$ ipython --no-banner

In [1]: import numpy as np

In [2]: np.set_printoptions(precision=2, suppress=True, linewidth=100, legacy="1.25")

In [3]: F = np.load("layer14.npy")

In [4]: print(F)
[[-0.13 -0.3  -0.15]
 [-0.3  -0.42 -0.8 ]
 [-0.15 -0.8   0.55]]

In [5]: # looks like rank 2

In [6]: U, sigma, Vh = np.linalg.svd(F)

In [7]: print(sigma.round(2) + 0)
[1. 1. 0.]

In [8]: print(np.argmax(sigma[:-1] / (sigma[1:] + 1e-6)) + 1)
2

In [9]: A2 = U[:, :2] @ np.diag(sigma[:2]) @ Vh[:2]

In [10]: print(round(np.linalg.norm(F - A2, 2), 2), round(float(sigma[2]), 2))
0.0 0.0

In [11]: print(A2)
[[-0.13 -0.3  -0.15]
 [-0.3  -0.42 -0.8 ]
 [-0.15 -0.8   0.55]]

In [12]: print(round(float(np.linalg.norm(F, 2) / np.linalg.norm(F)), 2))
0.71

In [13]: print(np.linalg.cond(F) > 100)
True

In [14]: A2 = np.array([[2, 1], [1, -1]])

In [15]: cent = np.kron(A2, F)

In [16]: print(cent.shape)
(6, 6)

In [17]: print(round(np.linalg.norm(cent, 2), 2), round(np.linalg.norm(A2, 2) * np.linalg.norm(F, 2), 2))
2.3 2.3

In [18]: print(np.linalg.matrix_rank(cent))
4

In [19]: U, sigma, Vh = np.linalg.svd(F)

In [20]: vecs = Vh[:(sigma > 1e-8).sum()]

In [21]: rng = np.random.default_rng(6)

In [22]: x = F[2] + 5 * F[0] + rng.integers(2) * np.eye(3)[2]

In [23]: print(x)
[-0.8  -2.32 -0.19]

In [24]: print(np.diag(vecs.T @ vecs))
[0.13 0.91 0.96]

In [25]: print(np.allclose(vecs.T @ vecs @ x, x))
True

In [26]: print(vecs.T @ vecs)
[[ 0.13  0.29  0.18]
 [ 0.29  0.91 -0.06]
 [ 0.18 -0.06  0.96]]

In [27]: A2 = np.array([[-1, -2], [-1, -3]])

In [28]: A2[-1] = A2[0]

In [29]: X = A2 + 0.1 * np.eye(2)

In [30]: print(X)
[[-0.9 -2. ]
 [-1.  -1.9]]

In [31]: w, vecs = np.linalg.eigvalsh(F)
Traceback (most recent call last):
  Cell In[31], line 1
    w, vecs = np.linalg.eigvalsh(F)
ValueError: too many values to unpack (expected 2)


In [32]: w, vecs = np.linalg.eigh(F)

In [33]: print(np.abs(vecs[:, -1]))
[0.02 0.49 0.87]

In [34]: print(np.round(np.linalg.eigvalsh(F @ F), 2) + 0)
[0. 1. 1.]

In [35]: print(np.round(vecs.T @ vecs, 2) + 0)
[[1. 0. 0.]
 [0. 1. 0.]
 [0. 0. 1.]]

In [36]: print(np.round(np.linalg.svd(F, compute_uv=False), 2) + 0)
[1. 1. 0.]

In [37]: idx = rng.permutation(2)

In [38]: A2 = X[:, idx] * rng.choice([-1, 1], 2)

In [39]: print(A2)
[[-0.9  2. ]
 [-1.   1.9]]

In [40]: U, _, Vh = np.linalg.svd(X.T @ A2)

In [41]: print(np.round(np.linalg.lstsq(X, A2)[0], 2) + 0)
[[ 1.  0.]
 [ 0. -1.]]

In [42]: print(np.round(U @ Vh, 2) + 0)
[[ 1.  0.]
 [ 0. -1.]]

In [43]: T = np.stack([X, 4 * X, X[::-1]])

In [44]: print(np.linalg.matrix_rank(T))
[2 2 2]

In [45]: print(T.sum(axis=0))
[[ -5.5 -11.9]
 [ -5.9 -11.5]]

In [46]: print(np.linalg.det(T))
[-0.29 -4.64  0.29]

In [47]: print(np.einsum("bij,cij->bc", T, T))
[[  9.42  37.68   9.4 ]
 [ 37.68 150.72  37.6 ]
 [  9.4   37.6    9.42]]
